$ python -q
>>> import numpy as np
>>> import numpy.linalg as la
>>> np.set_printoptions(precision=2, suppress=True, linewidth=160)
>>> ang = np.deg2rad(45)
>>> mat = np.eye(5)
>>> mat[np.ix_([2, 3], [2, 3])] = [[np.cos(ang), -np.sin(ang)], [np.sin(ang), np.cos(ang)]]
>>> mat
array([[ 1.  ,  0.  ,  0.  ,  0.  ,  0.  ],
       [ 0.  ,  1.  ,  0.  ,  0.  ,  0.  ],
       [ 0.  ,  0.  ,  0.71, -0.71,  0.  ],
       [ 0.  ,  0.  ,  0.71,  0.71,  0.  ],
       [ 0.  ,  0.  ,  0.  ,  0.  ,  1.  ]])
>>> # columns are unit length and at right angles
>>> f = np.array([2, 1, 1, 2, 0])
>>> Y = mat + np.outer(f, np.eye(5)[4])
>>> np.round(la.det(Y) / la.det(mat), 2), round(1 + la.solve(mat, f)[4], 2)
(np.float64(1.0), np.float64(1.0))
>>> Y
array([[ 1.  ,  0.  ,  0.  ,  0.  ,  2.  ],
       [ 0.  ,  1.  ,  0.  ,  0.  ,  1.  ],
       [ 0.  ,  0.  ,  0.71, -0.71,  1.  ],
       [ 0.  ,  0.  ,  0.71,  0.71,  2.  ],
       [ 0.  ,  0.  ,  0.  ,  0.  ,  1.  ]])
>>> la.matrix_rank(Y - mat)
np.int64(1)
>>> K = np.array([[0.25, -0.35, 0.25, 0.05],
...     [-0.35, 0.49, -0.35, -0.07],
...     [0.25, -0.35, 0.25, 0.05],
...     [0.05, -0.07, 0.05, 0.01]])
>>> la.lstsq(K[:-1].T, K[-1])[2]
np.int32(1)
>>> K @ la.pinv(K) @ K
array([[ 0.25, -0.35,  0.25,  0.05],
       [-0.35,  0.49, -0.35, -0.07],
       [ 0.25, -0.35,  0.25,  0.05],
       [ 0.05, -0.07,  0.05,  0.01]])
>>> round(np.trace(la.pinv(K) @ K), 2)
np.float64(1.0)
>>> left, s, vt = la.svd(K)
>>> s.round(2) + 0
array([1., 0., 0., 0.])
>>> Y = left[:, :1] @ np.diag(s[:1]) @ vt[:1]
>>> round(float(la.norm(K - Y) / la.norm(K)), 2)
0.0
>>> round(float(la.norm(K - Y, 2)), 2), round(float(s[1]), 2)
(0.0, 0.0)
>>> M = np.loadtxt("block2.csv", delimiter=",")
>>> M.round(2) + 0
array([[ 0.42, -0.11,  0.36, -0.31,  0.08,  0.  ],
       [-0.11,  0.63,  0.08,  0.18,  0.38,  0.19],
       [ 0.36,  0.08,  0.36, -0.24,  0.19,  0.06],
       [-0.31,  0.18, -0.24,  0.24,  0.  ,  0.03],
       [ 0.08,  0.38,  0.19,  0.  ,  0.29,  0.13],
       [ 0.  ,  0.19,  0.06,  0.03,  0.13,  0.06]])
>>> # a projection of rank 2
>>> M.mean(axis=0)
array([ 0.07,  0.22,  0.14, -0.01,  0.18,  0.08])
>>> np.count_nonzero(M)
np.int64(36)
>>> np.unravel_index(np.abs(M).argmax(), M.shape)
(np.int64(1), np.int64(1))
>>> M[:, 6]
Traceback (most recent call last):
  File "<python-input-28>", line 1, in <module>
    M[:, 6]
    ~^^^^^^
IndexError: index 6 is out of bounds for axis 1 with size 6
>>> M.sum(axis=0)
array([ 0.44,  1.35,  0.81, -0.09,  1.08,  0.47])
